>>> import numpy as np
>>> np.set_printoptions(precision=2, suppress=True, linewidth=160)
>>> other = np.array([[7, 6, 6, 7], [7, 3, 9, 5], [6, 6, 1, 6], [7, 0, 6, 2]])
>>> M = other + other.T
>>> M
array([[14, 13, 12, 14],
       [13,  6, 15,  5],
       [12, 15,  2, 12],
       [14,  5, 12,  4]])
>>> def softmax(z):
...     e = np.exp(z - z.max(axis=-1, keepdims=True))
...     return e / e.sum(axis=-1, keepdims=True)
... 
>>> np.round(softmax(M[3]), 2) + 0
array([0.88, 0.  , 0.12, 0.  ])
>>> softmax(M).sum(axis=1)
array([1., 1., 1., 1.])
>>> att = M @ M.T / np.sqrt(4)
>>> softmax(att).round(6).argmax(axis=1)
array([0, 0, 0, 0])
>>> np.round(softmax(att), 2) + 0
array([[1., 0., 0., 0.],
       [1., 0., 0., 0.],
       [1., 0., 0., 0.],
       [1., 0., 0., 0.]])
>>> np.round(softmax(att + np.triu(np.full(att.shape, -np.inf), 1)), 2) + 0
array([[1., 0., 0., 0.],
       [1., 0., 0., 0.],
       [1., 0., 0., 0.],
       [1., 0., 0., 0.]])
>>> K = np.loadtxt("block11.csv", delimiter=",")
>>> K
array([[-5.,  4., -2., -3.,  4.,  5.,  6., -6., -1.,  0.],
       [ 1.,  1., -3., -1.,  2.,  0.,  2., -1., -2.,  3.],
       [ 0.,  4.,  1.,  1., -4.,  4., -2.,  0., -5.,  3.],
       [-3.,  1.,  6.,  5., -6.,  9., -3.,  1., -1., -1.],
       [ 0.,  0.,  0.,  1.,  0.,  3., -1.,  0., -3.,  5.],
       [ 4.,  2., -5., -3.,  5., -3.,  1.,  1., -3.,  1.],
       [ 0.,  0.,  0.,  0.,  0.,  0.,  0.,  0.,  0.,  0.],
       [-3.,  2.,  0., -2.,  3.,  2.,  2., -2.,  2., -1.],
       [-2.,  3.,  2.,  1.,  0.,  5.,  0.,  1.,  3., -2.],
       [ 0.,  6.,  2., -1., -6.,  8., -1., -6.,  3., -4.],
       [ 1., -1.,  2., -2.,  2.,  1., -1., -2.,  2.,  1.],
       [ 4.,  2., -5., -3.,  5., -3.,  1.,  1., -3.,  1.],
       [ 2.,  0.,  2., -2., -3.,  0., -3., -2.,  2., -3.],
       [ 0.,  0.,  0.,  0.,  0.,  0.,  0.,  0.,  0.,  0.],
       [-3.,  2.,  0., -2.,  3.,  2.,  2., -2.,  2., -1.],
       [-6.,  3.,  1., -1.,  2.,  8.,  3., -5., -2.,  2.],
       [-4.,  2.,  6., -1., -2.,  9., -2., -7.,  3.,  0.],
       [ 1.,  5., -1.,  1., -2.,  5.,  0., -1.,  2.,  1.],
       [-1.,  3.,  0.,  0., -1.,  5., -1., -3.,  0.,  4.],
       [ 1.,  3.,  4.,  0., -2.,  6., -3., -2.,  6., -1.],
       [-4.,  5., -1., -5.,  2.,  0.,  3., -5., -1., -2.],
       [-6.,  3.,  1., -2.,  2.,  5.,  4., -5.,  1., -3.],
       [ 0.,  2.,  2., -3.,  1.,  3., -1., -5.,  5.,  0.],
       [ 0.,  2.,  4., -3., -6.,  1., -5., -4., -2., -2.],
       [ 3.,  3., -1., -7.,  4., -4., -1., -3., -2., -2.],
       [-1.,  3., -1., -3., -1., -2.,  1., -3., -3., -1.],
       [-1.,  5., -1., -6., -3.,  1.,  2., -9., -4., -3.],
       [ 0.,  0.,  0.,  0.,  0.,  0.,  0.,  0.,  0.,  0.],
       [-4.,  4.,  0., -3., -2.,  1.,  3., -6., -4., -3.],
       [ 0.,  0.,  0.,  0.,  0.,  0.,  0.,  0.,  0.,  0.],
       [-6.,  6.,  3., -2., -5.,  6.,  0., -8., -2., -2.],
       [ 0.,  3., -1., -5.,  2.,  2.,  1., -5.,  2., -1.]])
>>> Ac = (K - K.mean(axis=0)) / K.std(axis=0)
>>> np.argwhere(np.abs(Ac) > 2)
array([[ 0,  6],
       [ 3,  2],
       [ 3,  3],
       [ 4,  9],
       [ 5,  2],
       [11,  2],
       [16,  2],
       [18,  9],
       [19,  8],
       [23,  6],
       [24,  3],
       [26,  7]])
>>> b = np.linalg.lstsq(np.delete(Ac, 8, axis=1), Ac[:, 8])[0]
>>> round(1 - np.var(Ac[:, 8] - np.delete(Ac, 8, axis=1) @ b), 2)
np.float64(0.7)
>>> np.abs(b).argmax()
np.int64(3)
